>>> import numpy as np
>>> from numpy import linalg as LA
>>> np.set_printoptions(suppress=True, linewidth=200)
>>> X = np.loadtxt("test10.csv", delimiter=",")
>>> X
array([[ 0.,  6.,  3., -2., -2.,  7., -1.,  3.,  2.,  1.],
       [-1.,  0.,  3., -1., -2.,  4.,  2.,  4.,  0., -1.],
       [ 1.,  2.,  2., -1.,  0.,  1., -1.,  1.,  0.,  0.],
       [-1.,  3.,  0., -1.,  0.,  2.,  0.,  1., -1.,  0.],
       [ 0.,  8.,  4., -3., -1.,  3.,  1., -2.,  4., -2.],
       [ 0.,  1.,  0., -1.,  1.,  0., -2.,  1.,  1.,  1.],
       [-3.,  3.,  5.,  0., -6.,  6.,  3.,  4., -4., -5.],
       [ 0.,  3., -1., -1., -2.,  4.,  0.,  0.,  3.,  2.],
       [ 0.,  2.,  3.,  0., -1.,  1.,  1.,  1., -1., -3.],
       [-2.,  1.,  1.,  0., -1.,  1., -4.,  2., -1.,  0.],
       [ 0.,  0.,  0.,  0.,  0.,  0.,  0.,  0.,  0.,  0.],
       [-2.,  3.,  0., -1., -1.,  2., -1.,  0.,  3.,  1.]])
>>> P = X @ LA.solve(X.T @ X, X.T)
>>> np.round(P @ X[:, 2], 3) + 0
array([ 3.,  3.,  2.,  0.,  4.,  0.,  5., -1.,  3.,  1.,  0.,  0.])
>>> Uu, sig = LA.svd(X)
Traceback (most recent call last):
  File "<python-input-7>", line 1, in <module>
    Uu, sig = LA.svd(X)
    ^^^^^^^
ValueError: too many values to unpack (expected 2)
>>> Uu, sig, Vh = LA.svd(X, full_matrices=False)
>>> np.round(np.sqrt((sig ** 2).sum()), 3), np.round(LA.norm(X), 3)
(np.float64(25.377), np.float64(25.377))
>>> np.round(np.abs(Vh[0]), 3)
array([0.13 , 0.534, 0.387, 0.166, 0.316, 0.569, 0.081, 0.24 , 0.059, 0.174])
>>> (sig > 1e-8).sum()
np.int64(10)
>>> sig.round(3)
array([19.764, 11.822,  7.333,  5.396,  4.081,  2.906,  2.12 ,  0.784,  0.639,  0.359])
>>> np.allclose(Uu * sig @ Vh, X)
True
>>> np.round(Uu.T @ Uu, 3) + 0
array([[1., 0., 0., 0., 0., 0., 0., 0., 0., 0.],
       [0., 1., 0., 0., 0., 0., 0., 0., 0., 0.],
       [0., 0., 1., 0., 0., 0., 0., 0., 0., 0.],
       [0., 0., 0., 1., 0., 0., 0., 0., 0., 0.],
       [0., 0., 0., 0., 1., 0., 0., 0., 0., 0.],
       [0., 0., 0., 0., 0., 1., 0., 0., 0., 0.],
       [0., 0., 0., 0., 0., 0., 1., 0., 0., 0.],
       [0., 0., 0., 0., 0., 0., 0., 1., 0., 0.],
       [0., 0., 0., 0., 0., 0., 0., 0., 1., 0.],
       [0., 0., 0., 0., 0., 0., 0., 0., 0., 1.]])
>>> np.round(np.cumsum(sig ** 2) / np.sum(sig ** 2), 3)
array([0.607, 0.824, 0.907, 0.952, 0.978, 0.991, 0.998, 0.999, 1.   , 1.   ])
>>> w1 = np.array([[0, 2, 3, -2],
...     [-2, 0, 3, 1],
...     [2, -1, 2, 2],
...     [-3, 2, 2, 1],
...     [-1, 0, 3, 2],
...     [3, -2, 2, 1],
...     [3, 3, 3, 1],
...     [2, -2, 3, 1],
...     [2, 2, 2, 0],
...     [-2, 0, -2, -2]])
>>> c = np.array([1, 0, 2, 1])
>>> H = np.maximum(X @ w1 + c, 0)
>>> LA.matrix_rank(H)
np.int64(3)
>>> C = np.array([[2, 0, -2], [2, -2, -2], [-2, 2, 1], [1, 2, 0]])
>>> w1 @ C
array([[-4, -2, -1],
       [-9,  8,  7],
       [ 0, 10,  0],
       [-5,  2,  4],
       [-6, 10,  5],
       [-1, 10,  0],
       [ 7,  2, -9],
       [-5, 12,  3],
       [ 4,  0, -6],
       [-2, -8,  2]])
>>> H @ C
array([[ -4., 104., -20.],
       [ 46.,  82., -55.],
       [-13.,  40.,   3.],
       [ -6.,  38.,   3.],
       [-16., 116.,  -6.],
       [ -6.,   6.,   3.],
       [ 69., 120., -67.],
       [  2.,  22., -13.],
       [  2.,  78.,  -9.],
       [  5.,  10.,   0.],
       [ -1.,   6.,   0.],
       [  6.,  18.,  -7.]])
>>> data = np.load("layer3.npy")
>>> data
array([[ 0,  1,  0,  1],
       [-1, -2, -1, -2],
       [ 0,  1,  0,  1],
       [-1, -2, -1, -2]])
>>> Uu, sig, Vh = LA.svd(data)
>>> vecs = Vh[:(sig > 1e-8).sum()]
>>> rng = np.random.default_rng(33)
>>> x = data[3] + 3 * data[1] + rng.integers(2) * np.eye(4)[0]
>>> x
array([-3., -8., -4., -8.])
>>> round(float(LA.norm(x - vecs.T @ vecs @ x)), 3)
0.707
>>> np.round(vecs.T @ vecs, 3) + 0
array([[0.5, 0. , 0.5, 0. ],
       [0. , 0.5, 0. , 0.5],
       [0.5, 0. , 0.5, 0. ],
       [0. , 0.5, 0. , 0.5]])
>>> Y = data / np.sqrt((data ** 2).mean(axis=1, keepdims=True))
>>> LA.matrix_rank(Y) == LA.matrix_rank(data)
np.True_
>>> data - data.mean(axis=1, keepdims=True)
array([[-0.5,  0.5, -0.5,  0.5],
       [ 0.5, -0.5,  0.5, -0.5],
       [-0.5,  0.5, -0.5,  0.5],
       [ 0.5, -0.5,  0.5, -0.5]])
>>> Y[2].round(3)
array([0.   , 1.414, 0.   , 1.414])
>>> Y = data / LA.norm(data, axis=1, keepdims=True)
>>> cov = Y @ Y.T
>>> np.round(LA.norm(Y, axis=1), 3)
array([1., 1., 1., 1.])
>>> cov.round(3)
array([[ 1.   , -0.894,  1.   , -0.894],
       [-0.894,  1.   , -0.894,  1.   ],
       [ 1.   , -0.894,  1.   , -0.894],
       [-0.894,  1.   , -0.894,  1.   ]])
>>> (np.abs(cov) > 0.9).astype(int)
array([[1, 0, 1, 0],
       [0, 1, 0, 1],
       [1, 0, 1, 0],
       [0, 1, 0, 1]])
>>> cov[3].round(3)
array([-0.894,  1.   , -0.894,  1.   ])
>>> np.argwhere(np.triu(np.abs(cov) > 0.95, 1))
array([[0, 2],
       [1, 3]])
>>> (cov - 2 * np.eye(4)).round(6).argmax(axis=1)
array([2, 3, 0, 1])
>>> round(float(np.degrees(np.arccos(np.clip(cov[3, 2], -1, 1)))), 3)
153.435
>>> J = np.load("arr.npy")
>>> J
array([[ -2.688,   4.896,  -9.132,   3.184,  -8.3  ,   4.316,   7.995,  -8.395],
       [  0.17 ,   6.499,   3.064,   4.151,   8.917,   8.575,  -3.922,  11.342],
       [ -3.838,   6.195, -10.64 ,   1.913,  -8.992,   8.173,   5.89 ,  -8.1  ],
       [ -9.672, -11.753,   4.666,  -7.729,  17.276,   3.754,  -0.585,   3.461],
       [  1.194,   8.241,   3.193,   4.203,   7.777,   7.804,  -2.586,  10.898],
       [ -4.231,   6.603, -10.326,   4.164,  -8.425,   5.769,   7.086,  -7.197],
       [ -0.427,   7.501,   3.183,   3.787,   8.857,   9.523,  -4.25 ,  12.386],
       [ -2.614,   6.903,  -9.572,   3.137,  -7.786,   5.589,   6.49 , -10.048],
       [ -0.268,   9.589,   3.26 ,   4.641,   7.511,   8.254,  -1.027,  11.45 ],
       [ -0.795,   6.052,   2.815,   3.872,   7.989,   7.192,  -2.279,  10.49 ],
       [-11.097, -15.038,   2.809,  -6.77 ,  16.128,   5.186,  -2.407,   2.899],
       [ -0.425,   6.751,  -0.754,   4.924,   7.451,   8.392,  -2.923,  12.433],
       [ -4.066,   6.814,  -9.898,   2.328,  -7.98 ,   6.659,   5.598,  -7.908],
       [ -0.943,   8.14 ,   2.036,   4.353,   6.812,   9.27 ,  -2.892,  11.723],
       [ -2.82 ,   6.756, -11.269,   2.298,  -7.96 ,   7.655,   8.394,  -5.709],
       [-10.068, -12.686,   4.945,  -4.623,  15.505,   3.913,  -0.761,   2.109],
       [-11.698, -12.418,   3.63 ,  -7.247,  15.684,   6.323,  -2.394,   3.571],
       [ -4.78 ,   7.307, -10.48 ,   3.842,  -7.029,   5.87 ,   6.853, -10.012],
       [ -9.288, -12.252,   5.576,  -7.591,  13.951,   5.679,  -3.508,   4.721],
       [ -2.97 ,   8.67 , -11.012,   5.007,  -8.313,   6.701,   6.619,  -8.622],
       [ -9.439, -12.639,   4.183,  -6.879,  16.225,   4.91 ,  -2.185,   2.656],
       [ -9.7  , -10.572,   3.991,  -6.243,  15.868,   4.498,  -1.742,   2.702],
       [ -9.772, -13.136,   2.831,  -4.524,  15.797,   5.248,  -1.171,   2.095],
       [ -7.873, -11.866,   4.056,  -6.967,  17.564,   5.515,  -0.903,   2.487],
       [ -1.07 ,   6.795,   1.716,   3.113,   7.488,   8.321,  -2.991,  11.776],
       [ -3.231,   7.752,  -9.472,   2.225,  -8.538,   5.933,   6.387,  -7.251],
       [ -8.746, -11.976,   5.429,  -6.498,  17.05 ,   4.263,  -2.134,   1.621],
       [ -4.404,   5.85 , -12.207,   5.734,  -7.492,   6.714,   6.917,  -8.336],
       [ -9.718, -12.261,   4.693,  -5.23 ,  15.928,   3.699,  -3.25 ,   3.338],
       [  0.103,   5.449,   1.91 ,   5.451,   6.136,   6.752,  -2.84 ,  10.878],
       [ -3.53 ,   9.714,  -9.547,   3.524,  -9.108,   8.136,   7.87 ,  -8.458],
       [ -0.079,   7.392,   0.923,   4.564,   9.412,   8.705,  -2.875,  12.457],
       [ -3.083,   6.94 ,  -9.011,   2.682,  -9.228,   7.419,   8.323,  -8.456],
       [ -9.407, -10.069,   3.972,  -5.162,  15.602,   5.923,  -2.233,   2.435],
       [ -9.598, -12.519,   3.763,  -8.485,  15.61 ,   6.1  ,  -1.081,   1.963],
       [-10.189, -11.624,   3.823,  -5.905,  15.232,   4.527,  -2.512,   3.531],
       [ -2.999,   7.232,  -9.452,   1.638,  -8.468,   5.907,   7.181,  -7.565],
       [ -2.399,   6.6  , -10.988,   3.759,  -7.804,   9.149,   6.75 ,  -7.279],
       [ -8.031, -11.946,   5.818,  -4.967,  15.702,   7.198,  -4.126,   4.919]])
>>> cov = np.cov(J, rowvar=False)
>>> np.round(J.std(axis=0), 3)
array([ 3.941,  9.452,  6.668,  4.998, 10.568,  1.63 ,  4.613,  7.793])
>>> np.argwhere(np.triu(np.abs(np.corrcoef(J.T)) > 0.8, 1))
array([[0, 1],
       [0, 3],
       [1, 3],
       [2, 4],
       [2, 6],
       [2, 7],
       [4, 6],
       [6, 7]])
>>> np.round(np.polyfit(J[:, 6], J[:, 0], 1), 3)
array([ 0.199, -5.185])
>>> np.median(J, axis=0)
array([-3.838,  6.195,  2.809,  2.328,  7.777,  6.323, -1.171,  2.487])
>>> round(np.corrcoef(J[:, 6], J[:, 0])[0, 1], 3)
np.float64(0.233)
>>> idx = J[:, 1] > np.median(J[:, 1])
>>> f = J[idx].mean(axis=0) - J[~idx].mean(axis=0)
>>> np.round((((J - J.mean(axis=0)) @ f > 0) == idx).mean(), 3)
np.float64(0.872)
>>> blk = np.stack([J, -1 * J, J[::-1]])
>>> blk.shape
(3, 39, 8)
>>> (blk @ J.T).shape
(3, 39, 39)
>>> np.round(np.einsum("bij,cij->bc", blk, blk), 3)
array([[ 18305.102, -18305.102,   5041.049],
       [-18305.102,  18305.102,  -5041.049],
       [  5041.049,  -5041.049,  18305.102]])
>>> Y = np.array([[0, 3, 4],
...     [1, 4, 1],
...     [5, 5, 1],
...     [4, 5, 4],
...     [5, 3, 3],
...     [0, 5, 5],
...     [0, 0, 1],
...     [4, 2, 4]])
>>> np.round(np.einsum("ij->j", J), 3)
array([-194.489,  -12.114,  -57.475,   -6.326,  202.049,  253.514,   38.776,   47.005])
>>> Y = np.array([[0, -3, 1, -1], [3, 0, 1, 0], [0, 0, -1, -3], [-2, -3, -2, 0]])
>>> mat = Y + Y.T
>>> mat
array([[ 0,  0,  1, -3],
       [ 0,  0,  1, -3],
       [ 1,  1, -2, -5],
       [-3, -3, -5,  0]])
>>> P = np.triu(np.array([[-2, -1, 1, -3], [-2, 0, 1, 1], [-2, -1, -1, -3], [1, -1, 0, 3]]), 1) + np.eye(4)
>>> Y = P @ mat @ LA.inv(P)
>>> np.trace(Y), np.trace(mat)
(np.float64(-2.0), np.int64(-2))
>>> Uu, sig, Vh = LA.svd(mat)
>>> vecs = Vh[:(sig > 1e-8).sum()]
>>> x = mat[3] + 3 * mat[2] + rng.integers(2) * np.eye(4)[0]
>>> x
array([  0.,   0., -11., -15.])
>>> np.allclose(vecs.T @ vecs @ x, x)
True
>>> np.round(vecs.T @ vecs, 3) + 0
array([[0.5, 0.5, 0. , 0. ],
       [0.5, 0.5, 0. , 0. ],
       [0. , 0. , 1. , 0. ],
       [0. , 0. , 0. , 1. ]])
